% ipython --no-banner

In [1]: import numpy as np

In [2]: import numpy.linalg as la

In [3]: np.set_printoptions(precision=2, suppress=True, linewidth=160)

In [4]: A = np.load("m.npy")

In [5]: A
Out[5]: 
array([[-2.15, -1.79, -0.7 ,  1.48,  0.15,  0.38, -0.58,  0.04,  0.84],
       [-4.44, -3.6 , -1.41,  2.8 ,  0.21,  0.76, -1.2 ,  0.01,  1.75],
       [-2.22, -1.78, -0.65,  1.39,  0.13,  0.26, -0.55,  0.04,  0.96],
       [ 4.44,  3.58,  1.43, -2.74, -0.12, -0.89,  1.11, -0.06, -1.74],
       [-2.16, -1.75, -0.69,  1.34,  0.14,  0.33, -0.62,  0.13,  0.83],
       [-4.38, -3.61, -1.45,  2.75,  0.16,  0.79, -1.24,  0.07,  1.8 ],
       [-4.38, -3.62, -1.35,  2.77,  0.15,  0.88, -1.18, -0.05,  1.7 ],
       [ 0.01,  0.  , -0.05, -0.03, -0.01,  0.02, -0.07,  0.04, -0.01],
       [ 2.16,  1.91,  0.63, -1.4 , -0.16, -0.32,  0.65,  0.01, -0.83],
       [ 2.08,  1.85,  0.69, -1.39, -0.07, -0.37,  0.64, -0.01, -0.78],
       [-2.2 , -1.77, -0.77,  1.4 ,  0.14,  0.48, -0.53, -0.08,  0.85],
       [ 0.02,  0.05, -0.07,  0.01,  0.06,  0.  ,  0.01, -0.02, -0.04],
       [ 2.1 ,  1.81,  0.65, -1.43, -0.13, -0.45,  0.53,  0.09, -0.95],
       [-2.28, -1.76, -0.73,  1.44,  0.01,  0.39, -0.61, -0.04,  0.85],
       [ 4.39,  3.65,  1.36, -2.78, -0.12, -0.78,  1.24,  0.  , -1.76],
       [ 4.38,  3.67,  1.42, -2.79, -0.21, -0.8 ,  1.19,  0.05, -1.79],
       [ 0.03, -0.1 ,  0.  ,  0.  , -0.01, -0.05, -0.06, -0.03, -0.09],
       [-4.42, -3.63, -1.47,  2.72,  0.19,  0.8 , -1.19,  0.03,  1.78],
       [ 4.44,  3.67,  1.53, -2.77, -0.12, -0.88,  1.28, -0.04, -1.77],
       [ 0.  ,  0.  ,  0.01, -0.01, -0.05, -0.08, -0.06,  0.02, -0.04],
       [ 2.19,  1.78,  0.64, -1.36, -0.03, -0.39,  0.63,  0.01, -0.89]])

In [6]: A2 = np.c_[A[:, :5] @ np.array([[0, -2, 0, -1, 1],
   ...:     [1, 1, 2, 1, 1],
   ...:     [-2, -1, 0, 1, 1],
   ...:     [1, -2, -1, 1, 2],
   ...:     [-1, 1, 0, 0, 0]]), np.array([2, 1, 0, 1, 3, 0, 3, 2, 1, 0, 2, 1, 3, 0, 2, 1, 3, 0, 3, 0, 2])]

In [7]: print(A2)
[[  0.94   0.4   -5.06   1.14  -1.68   2.  ]
 [  1.81   1.3  -10.     2.23  -3.85   1.  ]
 [  0.78   0.66  -4.95   1.18  -1.87   0.  ]
 [ -1.9   -1.37   9.9   -2.17   3.97   1.  ]
 [  0.83   0.72  -4.84   1.06  -1.92   3.  ]
 [  1.88   1.26  -9.97   2.07  -3.94   0.  ]
 [  1.7    1.1  -10.01   2.18  -3.81   3.  ]
 [  0.08   0.08   0.03  -0.09  -0.1    2.  ]
 [ -0.59  -0.4    5.22  -1.02   1.9    1.  ]
 [ -0.85  -0.29   5.09  -0.93   1.84   0.  ]
 [  1.03   0.74  -4.94   1.06  -1.94   2.  ]
 [  0.14   0.12   0.09  -0.03   0.02   1.  ]
 [ -0.79  -0.31   5.05  -1.07   1.7    3.  ]
 [  1.13   0.66  -4.96   1.23  -1.89   0.  ]
 [ -1.73  -1.05  10.08  -2.16   3.84   2.  ]
 [ -1.75  -1.14  10.13  -2.08   3.89   1.  ]
 [ -0.09  -0.17  -0.2   -0.13  -0.07   3.  ]
 [  1.84   1.43  -9.98   2.04  -4.08   0.  ]
 [ -2.04  -1.32  10.11  -2.01   4.1    3.  ]
 [  0.02  -0.04   0.01   0.    -0.01   0.  ]
 [ -0.83  -0.55   4.92  -1.13   1.89   2.  ]]

In [8]: np.round(la.lstsq(A, A2[:, 0])[0], 2) + 0
Out[8]: array([ 0.,  1., -2.,  1., -1.,  0.,  0.,  0.,  0.])
